% ipython --no-banner

In [1]: import numpy as np

In [2]: import numpy.linalg as la

In [3]: np.set_printoptions(precision=3, suppress=True, linewidth=160)

In [4]: def rd(a):
   ...:     return np.round(a, 3) + 0
   ...: 

In [5]: rng = np.random.default_rng(45762)

In [6]: feats = np.eye(2, dtype=int)[rng.permutation(2)]

In [7]: feats
Out[7]: 
array([[0, 1],
       [1, 0]])

In [8]: w, evecs = la.eigh(feats)

In [9]: rd(evecs.T @ feats @ evecs)
Out[9]: 
array([[-1.,  0.],
       [ 0.,  1.]])

In [10]: w
Out[10]: array([-1.,  1.])

In [11]: np.unique(w.round(6) + 0, return_counts=True)[1]
Out[11]: array([1, 1])

In [12]: np.abs(evecs[:, -1]).round(6).argmax()
Out[12]: np.int64(0)

In [13]: rd(np.sort(np.abs(la.eigvals(feats)))[::-1])
Out[13]: array([1., 1.])

In [14]: pr = np.eye(2)[1]

In [15]: for _ in range(5):
    ...:     pr = pr @ feats
    ...:     print(pr.round(3))
    ...: 
[1. 0.]
[0. 1.]
[1. 0.]
[0. 1.]
[1. 0.]

In [16]: data = np.loadtxt("block18.csv", delimiter=",")

In [17]: data
Out[17]: 
array([[ 1., 17.,  3.],
       [ 0.,  1.,  0.],
       [ 3.,  1., 11.],
       [ 0.,  1.,  0.],
       [ 0.,  0.,  0.],
       [ 0.,  0.,  0.],
       [ 0.,  0.,  0.],
       [ 0.,  0.,  0.],
       [ 0.,  0.,  3.],
       [ 7., 17., 15.],
       [ 0.,  0.,  0.],
       [ 0.,  0.,  0.],
       [ 0.,  9.,  1.],
       [ 0.,  0.,  0.],
       [ 0.,  0.,  0.],
       [ 8.,  9., 19.],
       [ 0.,  0.,  0.]])

In [18]: out = feats + rng.integers(-2, 3, (2, 1)) @ rng.integers(-2, 3, (1, 2))

In [19]: out
Out[19]: 
array([[-2,  3],
       [-1,  2]])

In [20]: out - feats
Out[20]: 
array([[-2,  2],
       [-2,  2]])

In [21]: rd(la.svd(out - feats, compute_uv=False))
Out[21]: array([4., 0.])

In [22]: la.matrix_rank(out - feats, tol=1e-8)
Out[22]: np.int64(1)

In [23]: Xc = data - data.mean(axis=0)

In [24]: U, sv, Vh = la.svd(Xc, full_matrices=False)

In [25]: (np.sign(U[:, 0]) == np.sign(U[0, 0])).astype(int)
Out[25]: array([1, 0, 1, 0, 0, 0, 0, 0, 0, 1, 0, 0, 1, 0, 0, 1, 0])

In [26]: rd(sv)
Out[26]: array([31.296, 15.839,  1.854])

In [27]: np.searchsorted(np.cumsum(sv ** 2) / (sv ** 2).sum(), 0.9) + 1
Out[27]: np.int64(2)

In [28]: np.abs(U[:, 0]).argmax()
Out[28]: np.int64(9)

In [29]: rd(Vh[0] * np.sign(Vh[0, np.abs(Vh[0]).argmax()]))
Out[29]: array([0.297, 0.657, 0.693])

In [30]: rd(sv ** 2 / (sv ** 2).sum())
Out[30]: array([0.794, 0.203, 0.003])

In [31]: W0 = np.load("w.npy")

In [32]: W0
Out[32]: 
array([[-1.,  1.,  1.,  1.,  1.],
       [ 1., -1.,  1.,  1.,  1.],
       [ 1.,  1., -1.,  1.,  1.],
       [ 1.,  1.,  1., -1.,  1.],
       [ 1.,  1.,  1.,  1., -1.]])

In [33]: rd(la.eigvals(W0))
Out[33]: array([-2.,  3., -2., -2., -2.])

In [34]: rd(np.poly(W0))
Out[34]: array([  1.,   5.,   0., -40., -80., -48.])

In [35]: np.einsum("ij,ji->", W0, W0)
Out[35]: np.float64(25.0)

In [36]: rd(la.det(W0[::-1]))
Out[36]: np.float64(48.0)

In [37]: rd(la.det(2 * W0)), rd(la.det(W0))
Out[37]: (np.float64(1536.0), np.float64(48.0))

In [38]: K = np.load("case19.npy")

In [39]: K
Out[39]: 
array([[-2,  0,  0,  0],
       [-1, -1,  0,  0],
       [ 0,  0, -2,  0],
       [ 0,  0, -1, -1]])

In [40]: u = np.array([4, 1, 8, 2])

In [41]: out = K + np.outer(u, np.eye(4)[3])

In [42]: rd(la.det(out) / la.det(K)), rd(1 + la.solve(K, u)[3])
Out[42]: (np.float64(3.0), np.float64(3.0))

In [43]: out
Out[43]: 
array([[-2.,  0.,  0.,  4.],
       [-1., -1.,  0.,  1.],
       [ 0.,  0., -2.,  8.],
       [ 0.,  0., -1.,  1.]])

In [44]: m1 = np.loadtxt("data.csv", delimiter=",")

In [45]: m1
Out[45]: 
array([[  4.948,  12.949, -27.969, -20.978],
       [  1.016, -10.002, -35.051, -27.967],
       [  2.995,  -2.982, -41.977, -33.075]])

In [46]: out = np.array([[1, 2], [-2, 0]])

In [47]: Z = np.kron(out, m1)

In [48]: Z.shape
Out[48]: (6, 8)

In [49]: la.matrix_rank(Z)
Out[49]: np.int64(6)

In [50]: Z
Out[50]: 
array([[  4.948,  12.949, -27.969, -20.978,   9.896,  25.898, -55.938, -41.956],
       [  1.016, -10.002, -35.051, -27.967,   2.032, -20.004, -70.102, -55.934],
       [  2.995,  -2.982, -41.977, -33.075,   5.99 ,  -5.964, -83.954, -66.15 ],
       [ -9.896, -25.898,  55.938,  41.956,   0.   ,   0.   ,  -0.   ,  -0.   ],
       [ -2.032,  20.004,  70.102,  55.934,   0.   ,  -0.   ,  -0.   ,  -0.   ],
       [ -5.99 ,   5.964,  83.954,  66.15 ,   0.   ,  -0.   ,  -0.   ,  -0.   ]])

In [51]: out = Z / la.norm(Z, axis=1, keepdims=True)

In [52]: cov = out @ out.T

In [53]: np.argwhere(np.triu(np.abs(cov) > 0.95, 1))
Out[53]: 
array([[1, 2],
       [4, 5]])

In [54]: (np.abs(cov) > 0.9).astype(int)
Out[54]: 
array([[1, 0, 1, 0, 0, 0],
       [0, 1, 1, 0, 0, 0],
       [1, 1, 1, 0, 0, 0],
       [0, 0, 0, 1, 0, 1],
       [0, 0, 0, 0, 1, 1],
       [0, 0, 0, 1, 1, 1]])

In [55]: M = np.load("a.npy")

In [56]: M
Out[56]: 
array([[ 0, -1],
       [ 0,  0],
       [ 1,  0],
       [ 0,  0],
       [ 0,  0],
       [ 0,  0],
       [ 0,  0]])

In [57]: np.all(la.eigvalsh(W0) > 0)
Out[57]: np.False_

In [58]: rd(la.eigvalsh(W0).min())
Out[58]: np.float64(-2.0)

In [59]: hat = M @ la.solve(M.T @ M, M.T)

In [60]: rd(la.eigvalsh(hat))
Out[60]: array([0., 0., 0., 0., 0., 1., 1.])

In [61]: E = np.load("test11.npy")

In [62]: rd(E)
Out[62]: 
array([[ 2.115, -0.821, -0.038, -0.838, -1.733, -0.381],
       [ 1.434, -0.983,  0.152, -0.604, -1.814,  1.516],
       [ 0.344,  0.531, -0.283, -0.081,  0.714, -2.829],
       [-1.222, -0.117,  0.269,  0.435,  0.113,  2.687],
       [-0.097, -0.624,  0.277, -0.017, -0.912,  2.773],
       [-1.944,  0.4  ,  0.183,  0.741,  1.06 ,  1.831],
       [ 2.135, -0.743, -0.075, -0.839, -1.62 , -0.746],
       [ 0.025, -0.666,  0.273, -0.064, -1.005,  2.732],
       [ 1.218,  0.12 , -0.269, -0.433, -0.108, -2.689],
       [-1.861,  0.32 ,  0.201,  0.704,  0.921,  2.013],
       [-0.733,  0.871, -0.231,  0.34 ,  1.481, -2.311],
       [ 0.031,  0.647, -0.275,  0.043,  0.964, -2.752]])

In [63]: out = E + rng.integers(-2, 3, (12, 2)) @ rng.integers(-2, 3, (2, 6))

In [64]: rd(out)
Out[64]: 
array([[-3.885, -2.821, -4.038,  5.162, -3.733, -4.381],
       [ 0.434, -1.983, -0.848,  1.396, -1.814, -0.484],
       [ 1.344,  1.531,  0.717, -2.081,  0.714, -0.829],
       [-2.222,  0.883,  0.269, -0.565, -0.887,  4.687],
       [ 4.903,  0.376,  3.277, -4.017,  1.088,  4.773],
       [-6.944, -0.6  , -2.817,  4.741, -0.94 , -0.169],
       [ 5.135, -1.743,  0.925, -0.839,  0.38 , -2.746],
       [-1.975, -2.666, -1.727,  3.936, -1.005, -1.268],
       [ 3.218,  0.12 ,  0.731, -1.433,  0.892, -2.689],
       [-6.861, -0.68 , -2.799,  4.704, -1.079,  0.013],
       [ 2.267, -0.129,  0.769,  0.34 ,  3.481, -4.311],
       [ 6.031,  2.647,  3.725, -5.957,  2.964,  1.248]])

In [65]: la.matrix_rank(out - E, tol=1e-8)
Out[65]: np.int64(2)

In [66]: O, _ = la.qr(np.array([[0.6, -0.5, 0.4, -1.1, 0.1, 1.0, 0.8],
    ...:     [0.3, 0.2, 1.7, 0.4, 0.0, -1.8, 0.6],
    ...:     [0.3, 0.8, 0.4, 0.2, 0.5, 0.2, -0.3],
    ...:     [0.3, -0.7, 1.3, 0.6, 0.1, 0.7, -0.3],
    ...:     [-0.4, 1.1, -1.1, -0.8, -0.4, -0.8, 1.7],
    ...:     [-1.1, -0.8, -1.4, -1.0, 1.1, -1.0, 0.2],
    ...:     [0.4, -0.6, 0.3, 0.5, 0.5, 0.1, -0.1]]))

In [67]: w = np.array([-8, 7, -2, 3, 4, 6, -3])

In [68]: X = O @ np.diag(w) @ O.T

In [69]: rd(X)
Out[69]: 
array([[ 0.732,  0.334, -1.203,  0.404,  0.401,  3.985, -1.389],
       [ 0.334,  0.445, -1.019, -2.733,  1.965,  1.222,  1.305],
       [-1.203, -1.019,  4.275, -0.504,  1.55 ,  1.257, -1.251],
       [ 0.404, -2.733, -0.504,  0.739, -2.6  ,  1.939, -2.002],
       [ 0.401,  1.965,  1.55 , -2.6  ,  0.787, -3.287, -1.54 ],
       [ 3.985,  1.222,  1.257,  1.939, -3.287, -2.323,  3.033],
       [-1.389,  1.305, -1.251, -2.002, -1.54 ,  3.033,  2.345]])

In [70]: x = np.array([2, -6, 1, -3, -3, 6, 0])

In [71]: rhs = X @ x

In [72]: beta, lr = np.zeros(7), 1 / la.norm(X, 2) ** 2

In [73]: for i in range(25):
    ...:     beta -= lr * X.T @ (X @ beta - rhs)
    ...:     if i % 5 == 0: print(i, round(la.norm(X @ beta - rhs), 3))
    ...: 
0 19.327
5 8.89
10 5.766
15 4.015
20 2.862

In [74]: rd(la.cond(X))
Out[74]: np.float64(4.0)

In [75]: rd(beta)
Out[75]: array([ 1.575, -5.179,  1.052, -2.496, -3.126,  6.098, -0.252])

In [76]: idx = rng.permutation(7)

In [77]: idx
Out[77]: array([4, 5, 0, 6, 2, 3, 1])

In [78]: out = X[idx][:, idx]

In [79]: rd(np.trace(out))
Out[79]: np.float64(7.0)

In [80]: rd(np.diag(out))
Out[80]: array([ 0.787, -2.323,  0.732,  2.345,  4.275,  0.739,  0.445])

In [81]: x = np.array([4, 0, 2, 5, 2, 5, 0])

In [82]: rhs = X @ x

In [83]: rd(rhs)
Out[83]: array([ 23.268,  -4.326,  10.603,   8.799, -23.157,   9.958,  -5.983])

In [84]: rd(la.solve(X, X[:, 5]))
Out[84]: array([0., 0., 0., 0., 0., 1., 0.])

In [85]: rd(la.solve(X.T, X[2]))
Out[85]: array([0., 0., 1., 0., 0., 0., 0.])

In [86]: rd(la.solve(X, 3 * rhs))
Out[86]: array([12.,  0.,  6., 15.,  6., 15.,  0.])

In [87]: rd(la.solve(X, rhs))
Out[87]: array([4., 0., 2., 5., 2., 5., 0.])

In [88]: rd(la.solve(X, rhs + X[:, 1]))
Out[88]: array([4., 1., 2., 5., 2., 5., 0.])
